$ python -q
>>> import numpy as np
>>> np.set_printoptions(precision=1, suppress=True, linewidth=100, floatmode="fixed")
>>> data = np.load("mat.npy")
>>> data
array([[-0.1, -1.7, -0.6,  0.1, -0.4, -0.4,  1.1, -0.8,  1.9],
       [ 0.0, -0.3,  0.1, -1.3, -0.5, -1.8, -0.5,  0.3,  1.8],
       [ 1.4,  0.9, -0.9,  0.6, -1.1,  1.4, -0.6, -1.2,  0.0],
       [ 1.0, -1.9,  0.2,  0.3, -1.3, -0.2, -1.5, -0.1,  0.2],
       [-0.5,  1.3, -0.1,  0.3,  2.0, -0.7,  1.3,  0.9, -0.2],
       [-0.2, -0.2, -0.1,  0.2,  1.8,  0.3, -1.8, -1.0,  1.3],
       [ 1.4, -0.8, -0.4,  0.1, -0.1, -0.4,  0.7, -0.4, -2.3],
       [ 0.2,  0.0, -0.8,  2.5,  0.4,  0.8,  0.4, -1.0, -0.4],
       [ 0.4, -1.2,  1.0,  1.0, -0.8,  1.9,  0.8, -0.3,  0.8],
       [-1.3,  1.2, -0.6, -1.8,  0.2,  0.3,  0.6, -0.6, -1.2],
       [ 0.1,  1.6, -0.5, -0.5,  2.0,  0.3,  0.3,  1.1, -0.7],
       [ 1.1,  1.3,  2.1,  0.6, -1.0,  0.3,  0.0,  0.5,  0.0],
       [-0.5, -0.2, -1.4, -0.7, -1.9,  0.2, -0.2,  1.6, -0.1],
       [ 1.0,  1.7, -1.1, -0.9,  0.1,  1.6, -0.9, -0.2,  0.3],
       [ 0.8, -0.5,  0.0, -1.6, -0.5, -0.3,  0.4, -0.6,  2.2],
       [ 0.2,  1.4, -1.4, -0.4,  0.1, -0.5,  1.3, -1.2, -1.2],
       [-0.7,  1.0,  1.1, -0.5,  0.7,  0.2,  0.0, -1.8, -1.5],
       [-0.3, -1.2, -1.3, -1.3, -1.5, -0.9,  0.1, -0.4,  1.0],
       [ 0.7,  0.3,  0.8, -1.7, -0.2,  1.9,  0.0, -0.3,  1.0],
       [ 1.5,  0.0, -0.7, -1.1, -0.9,  0.6, -0.9,  1.4, -0.9],
       [-1.7,  1.0, -0.3, -1.2,  0.6, -1.4,  1.0, -0.3, -0.5],
       [ 1.2,  0.5, -0.9, -0.3,  0.0,  0.5,  1.2, -1.9, -1.1],
       [ 1.6, -0.6, -1.6, -0.4,  1.0,  0.2, -1.3, -0.4, -0.7],
       [ 1.2,  1.0,  0.7, -1.3,  0.0,  0.2,  0.2, -1.4,  1.5],
       [ 0.5,  1.7, -0.2, -0.6, -0.5, -1.8,  1.2, -0.3,  0.7],
       [ 0.8,  1.2, -0.2,  0.1,  1.7, -0.3, -0.3, -1.0, -1.7],
       [ 1.4,  1.2, -0.4,  0.8,  0.7,  0.1, -0.3, -0.4,  2.0],
       [ 0.1, -0.2,  2.1,  0.9, -0.1, -0.4, -0.6,  1.1,  1.4],
       [ 0.2, -0.1, -0.2,  1.7,  0.1,  0.4,  0.5, -1.6, -1.7]])
>>> cov = np.cov(data, rowvar=False)
>>> cov.round(1) + 0
array([[ 0.7, -0.1,  0.0,  0.2, -0.1,  0.3, -0.2, -0.1,  0.0],
       [-0.1,  1.1,  0.0, -0.2,  0.5,  0.0,  0.2,  0.0, -0.3],
       [ 0.0,  0.0,  0.9,  0.2,  0.0,  0.0,  0.0,  0.1,  0.3],
       [ 0.2, -0.2,  0.2,  1.1,  0.1,  0.2,  0.0, -0.1, -0.2],
       [-0.1,  0.5,  0.0,  0.1,  1.0, -0.1,  0.0, -0.1, -0.3],
       [ 0.3,  0.0,  0.0,  0.2, -0.1,  0.9, -0.2, -0.1, -0.1],
       [-0.2,  0.2,  0.0,  0.0,  0.0, -0.2,  0.7, -0.2, -0.2],
       [-0.1,  0.0,  0.1, -0.1, -0.1, -0.1, -0.2,  0.9,  0.2],
       [ 0.0, -0.3,  0.3, -0.2, -0.3, -0.1, -0.2,  0.2,  1.6]])
>>> np.median(data, axis=0)
array([ 0.4,  0.3, -0.3, -0.4,  0.0,  0.2,  0.1, -0.4,  0.0])
>>> round(np.corrcoef(data[:, 3], data[:, 8])[0, 1], 1)
np.float64(-0.1)
>>> np.argwhere(np.triu(np.abs(np.corrcoef(data.T)) > 0.8, 1))
array([], shape=(0, 2), dtype=int64)
>>> cov.shape
(9, 9)
>>> np.round(np.corrcoef(data.T), 1) + 0
array([[ 1.0, -0.1,  0.0,  0.2, -0.2,  0.3, -0.3, -0.1,  0.0],
       [-0.1,  1.0,  0.0, -0.1,  0.4,  0.0,  0.2,  0.0, -0.3],
       [ 0.0,  0.0,  1.0,  0.2,  0.0,  0.1,  0.0,  0.1,  0.3],
       [ 0.2, -0.1,  0.2,  1.0,  0.1,  0.2,  0.0, -0.1, -0.1],
       [-0.2,  0.4,  0.0,  0.1,  1.0, -0.1,  0.0, -0.2, -0.2],
       [ 0.3,  0.0,  0.1,  0.2, -0.1,  1.0, -0.2, -0.1, -0.1],
       [-0.3,  0.2,  0.0,  0.0,  0.0, -0.2,  1.0, -0.2, -0.2],
       [-0.1,  0.0,  0.1, -0.1, -0.2, -0.1, -0.2,  1.0,  0.2],
       [ 0.0, -0.3,  0.3, -0.1, -0.2, -0.1, -0.2,  0.2,  1.0]])
>>> X = np.diag(np.array([1, 1, 0, 2, 2, 0]))
>>> X
array([[1, 0, 0, 0, 0, 0],
       [0, 1, 0, 0, 0, 0],
       [0, 0, 0, 0, 0, 0],
       [0, 0, 0, 2, 0, 0],
       [0, 0, 0, 0, 2, 0],
       [0, 0, 0, 0, 0, 0]])
>>> X @ X
array([[1, 0, 0, 0, 0, 0],
       [0, 1, 0, 0, 0, 0],
       [0, 0, 0, 0, 0, 0],
       [0, 0, 0, 4, 0, 0],
       [0, 0, 0, 0, 4, 0],
       [0, 0, 0, 0, 0, 0]])
>>> np.allclose(X @ X.T, X.T @ X)
True
>>> np.trace(X)
np.int64(6)
>>> np.linalg.matrix_power(X, 2)
array([[1, 0, 0, 0, 0, 0],
       [0, 1, 0, 0, 0, 0],
       [0, 0, 0, 0, 0, 0],
       [0, 0, 0, 4, 0, 0],
       [0, 0, 0, 0, 4, 0],
       [0, 0, 0, 0, 0, 0]])
>>> X @ X
array([[1, 0, 0, 0, 0, 0],
       [0, 1, 0, 0, 0, 0],
       [0, 0, 0, 0, 0, 0],
       [0, 0, 0, 4, 0, 0],
       [0, 0, 0, 0, 4, 0],
       [0, 0, 0, 0, 0, 0]])
>>> np.linalg.matrix_rank(X - X[0, 0] * np.eye(6))
np.int64(4)
>>> np.sort(np.linalg.eigvals(X))
array([0.0, 0.0, 1.0, 1.0, 2.0, 2.0])
>>> [int(np.linalg.matrix_rank(np.linalg.matrix_power(X, p))) for p in range(1, 7)]
[4, 4, 4, 4, 4, 4]
>>> [round(float(x), 1) for x in np.linalg.svd(X, compute_uv=False)[:3]]
[2.0, 2.0, 1.0]
>>> np.argsort(-np.linalg.norm(X, axis=0).round(6), kind="stable")[:3]
array([3, 4, 0])
>>> np.linalg.svd(X, compute_uv=False)
array([2.0, 2.0, 1.0, 1.0, 0.0, 0.0])
>>> X.T @ X
array([[1, 0, 0, 0, 0, 0],
       [0, 1, 0, 0, 0, 0],
       [0, 0, 0, 0, 0, 0],
       [0, 0, 0, 4, 0, 0],
       [0, 0, 0, 0, 4, 0],
       [0, 0, 0, 0, 0, 0]])
>>> X @ X.T
array([[1, 0, 0, 0, 0, 0],
       [0, 1, 0, 0, 0, 0],
       [0, 0, 0, 0, 0, 0],
       [0, 0, 0, 4, 0, 0],
       [0, 0, 0, 0, 4, 0],
       [0, 0, 0, 0, 0, 0]])
>>> w, vecs = np.linalg.eigh(X)
>>> vecs.T @ X @ vecs
array([[0.0, 0.0, 0.0, 0.0, 0.0, 0.0],
       [0.0, 0.0, 0.0, 0.0, 0.0, 0.0],
       [0.0, 0.0, 1.0, 0.0, 0.0, 0.0],
       [0.0, 0.0, 0.0, 1.0, 0.0, 0.0],
       [0.0, 0.0, 0.0, 0.0, 2.0, 0.0],
       [0.0, 0.0, 0.0, 0.0, 0.0, 2.0]])
>>> vecs.T @ vecs
array([[1.0, 0.0, 0.0, 0.0, 0.0, 0.0],
       [0.0, 1.0, 0.0, 0.0, 0.0, 0.0],
       [0.0, 0.0, 1.0, 0.0, 0.0, 0.0],
       [0.0, 0.0, 0.0, 1.0, 0.0, 0.0],
       [0.0, 0.0, 0.0, 0.0, 1.0, 0.0],
       [0.0, 0.0, 0.0, 0.0, 0.0, 1.0]])
>>> (w > 1e-8).sum(), (w < -1e-8).sum()
(np.int64(4), np.int64(0))
>>> w.sum(), np.trace(X)
(np.float64(6.0), np.int64(6))
>>> np.linalg.eigvalsh(X @ X)
array([0.0, 0.0, 1.0, 1.0, 4.0, 4.0])
>>> F = np.loadtxt("data.csv", delimiter=",")
>>> F
array([[-0.9, -0.6,  0.5,  0.8],
       [ 0.3, -0.7, -0.1, -0.7],
       [ 1.0,  0.9, -0.9, -1.0],
       [ 0.1,  0.0,  0.0, -0.1],
       [ 1.0,  0.7, -0.6, -0.9],
       [ 0.8,  0.7, -0.4, -0.6],
       [ 1.0,  1.0, -0.9, -1.0],
       [ 1.0,  0.6, -0.7, -1.0],
       [-1.0, -0.1,  0.7,  1.0],
       [-1.0, -0.9,  0.9,  1.0],
       [ 0.0, -0.7,  0.0, -0.5],
       [-0.9, -0.7,  0.5,  0.8],
       [-0.9, -0.8,  0.6,  0.9],
       [ 1.0,  1.0, -1.0, -1.0],
       [-1.0, -0.8,  0.7,  0.9],
       [ 1.0,  0.8, -0.9, -1.0],
       [ 0.9,  0.8, -0.6, -0.9],
       [-1.0, -0.9,  0.9,  1.0]])
>>> cen = F - F.mean(axis=0)
>>> vecs = np.linalg.svd(cen)[2][:1]
>>> out = cen - cen @ vecs.T @ vecs
>>> np.cov(cen @ vecs.T, rowvar=False)
array(2.5)
>>> np.linalg.norm(out, axis=1).round(6).argmax()
np.int64(1)
